$ python -q
>>> import numpy as np
>>> import numpy.linalg as la
>>> np.set_printoptions(suppress=True, linewidth=120)
>>> rnd = lambda a: np.round(a, 2) + 0
>>> W0 = np.load("x.npy")
>>> print(W0)
[[ 1. -9.  4.  1.]
 [ 1. -4. -1.  4.]
 [ 5. -7.  0.  5.]
 [ 0.  0.  0. -2.]]
>>> def softmax(z):
...     e = np.exp(z - z.max(axis=-1, keepdims=True))
...     return e / e.sum(axis=-1, keepdims=True)
... 
>>> print(rnd(softmax(10 * W0[2])))
[0.5 0.  0.  0.5]
>>> print(rnd(softmax(W0).sum(axis=1)))
[1. 1. 1. 1.]
>>> print(rnd(softmax(W0[2])))
[0.5 0.  0.  0.5]
>>> S = W0 @ W0.T / np.sqrt(4)
>>> print(rnd(softmax(S + np.triu(np.full(S.shape, -np.inf), 1))))
[[1.   0.   0.   0.  ]
 [0.82 0.18 0.   0.  ]
 [0.   0.   1.   0.  ]
 [0.05 0.   0.   0.95]]
>>> print(rnd(softmax(S)))
[[1.   0.   0.   0.  ]
 [0.   0.   1.   0.  ]
 [0.   0.   1.   0.  ]
 [0.05 0.   0.   0.95]]
>>> theta = np.radians(90)
>>> R = np.eye(4)
>>> R[2, 2] = R[3, 3] = np.cos(theta)
>>> R[2, 3], R[3, 2] = -np.sin(theta), np.sin(theta)
>>> print(rnd(R))
[[ 1.  0.  0.  0.]
 [ 0.  1.  0.  0.]
 [ 0.  0.  0. -1.]
 [ 0.  0.  1.  0.]]
>>> Y = W0 @ R.T
>>> print(np.abs(Y - W0).max(axis=0))
[0. 0. 5. 5.]
>>> print(np.allclose(W0 @ W0.T, Y @ Y.T))
True
>>> print(rnd(la.det(R)), np.trace(R))
1.0 2.0
>>> print(rnd(Y))
[[ 1. -9. -1.  4.]
 [ 1. -4. -4. -1.]
 [ 5. -7. -5.  0.]
 [ 0.  0.  2.  0.]]
>>> print(rnd(np.sort(np.abs(la.eigvals(W0)))))
[2.   4.24 4.24 5.  ]
>>> print(W0 @ W0)
[[ 12.  -1.  13. -17.]
 [ -8.  14.   8. -28.]
 [ -2. -17.  27. -33.]
 [  0.   0.   0.   4.]]
>>> print((W0 + W0.T) / 2)
[[ 1.  -4.   4.5  0.5]
 [-4.  -4.  -4.   2. ]
 [ 4.5 -4.   0.   2.5]
 [ 0.5  2.   2.5 -2. ]]
>>> assert W0 == W0.T
Traceback (most recent call last):
  File "<python-input-26>", line 1, in <module>
    assert W0 == W0.T
           ^^^^^^^^^^
ValueError: The truth value of an array with more than one element is ambiguous. Use a.any() or a.all()
>>> la.determinant(W0)
Traceback (most recent call last):
  File "<python-input-27>", line 1, in <module>
    la.determinant(W0)
    ^^^^^^^^^^^^^^
AttributeError: module 'numpy.linalg' has no attribute 'determinant'
>>> print(np.allclose(W0, W0.T))
False
>>> print((W0 - W0.T) / 2)
[[ 0.  -5.  -0.5  0.5]
 [ 5.   0.   3.   2. ]
 [ 0.5 -3.   0.   2.5]
 [-0.5 -2.  -2.5  0. ]]
>>> rng = np.random.default_rng(355572)
>>> Y = W0 + rng.integers(-2, 3, (4, 2)) @ rng.integers(-2, 3, (2, 4))
>>> print(Y)
[[  3. -10.   3.   3.]
 [  6.  -7.  -1.   6.]
 [  5.  -7.   0.   5.]
 [  5.  -3.   0.   0.]]
>>> print(rnd(la.svd(Y - W0, compute_uv=False)))
[9.16 1.47 0.   0.  ]
>>> print(np.abs(Y - W0).sum(axis=1))
[ 6. 10.  0. 10.]
>>> print(Y - W0)
[[ 2. -1. -1.  2.]
 [ 5. -3.  0.  2.]
 [ 0.  0.  0.  0.]
 [ 5. -3.  0.  2.]]
>>> print(la.matrix_rank(Y - W0, tol=1e-8))
2
>>> T = np.stack([Y, 4 * Y, Y[::-1]])
>>> print(T.shape)
(3, 4, 4)
>>> print(rnd(la.det(T)))
[   -40. -10240.    -40.]
>>> print(T.sum(axis=0))
[[ 20. -53.  15.  15.]
 [ 35. -42.  -5.  35.]
 [ 31. -42.  -1.  31.]
 [ 28. -25.   3.   3.]]
>>> print((T @ Y.T).shape)
(3, 4, 4)
>>> print(la.matrix_rank(T))
[4 4 4]
>>> print(np.einsum("bij,cij->bc", T, T))
[[ 382. 1528.  308.]
 [1528. 6112. 1232.]
 [ 308. 1232.  382.]]
>>> feats = np.load("sample14.npy")
>>> print(feats)
[[ 0.25  2.03  0.35 -0.2   0.26]
 [ 0.3   1.5   2.   -0.4  -1.2 ]
 [ 1.   -1.   -0.3   0.2  -1.  ]
 [ 0.9   0.8   1.1   1.3   0.  ]
 [ 0.5   0.    0.1   0.5   0.2 ]
 [ 0.    1.    0.4  -0.1   0.7 ]
 [ 0.2  -1.1   0.7  -1.1  -0.3 ]
 [ 0.3   2.    0.3  -0.1   0.2 ]]
>>> x0 = np.array([9, -5, 8, 5, 7])
>>> target = feats @ x0
>>> print(rnd(la.lstsq(feats, target)[0]))
[ 9. -5.  8.  5.  7.]
>>> print(rnd(la.solve(feats.T @ feats, feats.T @ target)))
[ 9. -5.  8.  5.  7.]
>>> target = target + 0.02 * rng.normal(size=8)
>>> print(rnd(target))
[-4.28  0.84  5.62 19.39  9.22  2.59  5.32 -3.97]
>>> b, *_ = la.lstsq(feats, target)
>>> print(b.round())
[ 9. -5.  8.  5.  7.]
